>>> import numpy as np
>>> import numpy.linalg as la
>>> np.set_printoptions(precision=3, suppress=True, linewidth=200)
>>> data = np.loadtxt("out13.csv", delimiter=",")
>>> print(data)
[[0. 1. 0. 0.]
 [1. 0. 0. 0.]
 [0. 0. 0. 0.]
 [0. 0. 0. 0.]]
>>> np.unique(data.round(6), axis=0).shape
(3, 4)
>>> round(np.trace(la.pinv(data) @ data), 3)
np.float64(2.0)
>>> np.abs(np.diag(la.qr(data)[1])) > 1e-9
array([ True,  True, False, False])
>>> la.lstsq(data[:-1].T, data[-1])[2]
np.int32(2)
>>> rk = la.matrix_rank(data)
>>> rk
np.int64(2)
>>> null = la.svd(data)[2][rk:].T
>>> np.allclose(data @ null, 0)
True
>>> data @ null
array([[0., 0.],
       [0., 0.],
       [0., 0.],
       [0., 0.]])
>>> [int(la.matrix_rank(data[:, :j + 1])) for j in range(4)]
[1, 2, 2, 2]
>>> null @ null.T
array([[0., 0., 0., 0.],
       [0., 0., 0., 0.],
       [0., 0., 1., 0.],
       [0., 0., 0., 1.]])
>>> F = np.load("m.npy")
>>> F
array([[  2.779,   0.256,  -4.693],
       [ 14.46 ,   6.238,  13.538],
       [  9.718,   8.374,  11.947],
       [  8.136,   7.52 ,   9.422],
       [ 13.151,  12.214,  19.955],
       [  5.457,   7.262,   6.658],
       [ -1.738,   4.686,  -3.161],
       [  7.947,   5.517,   6.701],
       [  8.849,  13.927,  18.224],
       [ -2.891,  12.899,   6.243],
       [  8.3  ,   2.332,   2.968],
       [  5.906,   8.622,   8.798],
       [  5.81 ,   7.36 ,   7.104],
       [ 14.397,   8.69 ,  16.603],
       [  5.459,  10.66 ,  10.985],
       [  4.984,  -1.11 ,  -4.427],
       [ 17.341,  12.651,  24.32 ],
       [  0.989,  -1.493,  -8.546],
       [-11.653,   3.603, -13.553],
       [ 11.385,   5.2  ,   9.423],
       [ 11.782,   3.88 ,   8.103],
       [  3.913,  10.54 ,   9.427]])
>>> G = np.cov(F, rowvar=False)
>>> G
array([[43.087,  8.776, 50.338],
       [ 8.776, 19.653, 32.99 ],
       [50.338, 32.99 , 87.747]])
>>> F.std(axis=0)
array([6.413, 4.331, 9.152])
